$ python -q
>>> import numpy as np
>>> np.set_printoptions(precision=1, suppress=True, linewidth=160)
>>> def rnd(a):
...     return np.round(a, 1) + 0
... 
>>> feats = np.load("arr.npy")
>>> rnd(feats)
array([[ 0.5,  0. , -0.9],
       [ 0. ,  1. ,  0. ],
       [ 0.9,  0. ,  0.5]])
>>> hat = np.triu(np.array([[9, -4, -3], [7, 8, -6], [8, -4, -6]]), 1) + np.eye(3)
>>> Y = hat @ feats @ np.linalg.inv(hat)
>>> np.linalg.matrix_rank(Y)
np.int64(3)
>>> rnd(np.linalg.det(Y))
np.float64(1.0)
>>> rnd(np.poly(Y))
array([ 1., -2.,  2., -1.])
>>> rng = np.random.default_rng(97)
>>> lab = rng.permutation(3)
>>> Y = feats[:, lab] * rng.choice([-1, 1], 3)
>>> rnd(Y)
array([[ 0. , -0.5, -0.9],
       [-1. ,  0. ,  0. ],
       [ 0. , -0.9,  0.5]])
>>> U, _, Vh = np.linalg.svd(feats.T @ Y)
>>> rnd(np.linalg.lstsq(feats, Y)[0])
array([[ 0., -1.,  0.],
       [-1.,  0.,  0.],
       [ 0.,  0.,  1.]])
>>> lab
array([1, 0, 2])
>>> M = np.load("test6.npy")
>>> M
array([[ 5,  2, -5,  0,  5],
       [ 5,  5,  2, -5,  0],
       [ 0,  5,  5,  2, -5],
       [-5,  0,  5,  5,  2],
       [ 2, -5,  0,  5,  5]])
>>> lab = rng.permutation(5)
>>> lab
array([3, 2, 0, 4, 1])
>>> Y = M[lab][:, lab]
>>> rnd(np.linalg.det(Y)), rnd(np.linalg.det(M[lab]))
(np.float64(15407.0), np.float64(15407.0))
>>> rnd(np.sort(np.abs(np.linalg.eigvals(Y))))
array([ 3.7,  3.7,  7. , 12.6, 12.6])
>>> Y
array([[ 5,  5, -5,  2,  0],
       [ 2,  5,  0, -5,  5],
       [ 0, -5,  5,  5,  2],
       [ 5,  0,  2,  5, -5],
       [-5,  2,  5,  0,  5]])
>>> np.trace(Y)
np.int64(25)
>>> lab = rng.permutation(5)
>>> Y = M[:, lab] * rng.choice([-1, 1], 5)
>>> Y
array([[-2,  5,  0,  5,  5],
       [-5, -2,  5,  5,  0],
       [-5, -5, -2,  0, -5],
       [ 0, -5, -5, -5,  2],
       [ 5,  0, -5,  2,  5]])
>>> U, _, Vh = np.linalg.svd(M.T @ Y)
>>> lab
array([1, 2, 3, 0, 4])
>>> rnd(np.linalg.lstsq(M, Y)[0])
array([[ 0.,  0.,  0.,  1.,  0.],
       [-1.,  0.,  0.,  0.,  0.],
       [ 0., -1.,  0.,  0.,  0.],
       [ 0.,  0., -1.,  0.,  0.],
       [ 0.,  0.,  0.,  0.,  1.]])
>>> print(rnd(U @ Vh))
[[ 0.  0.  0.  1.  0.]
 [-1.  0.  0.  0.  0.]
 [ 0. -1.  0.  0.  0.]
 [ 0.  0. -1.  0.  0.]
 [ 0.  0.  0.  0.  1.]]
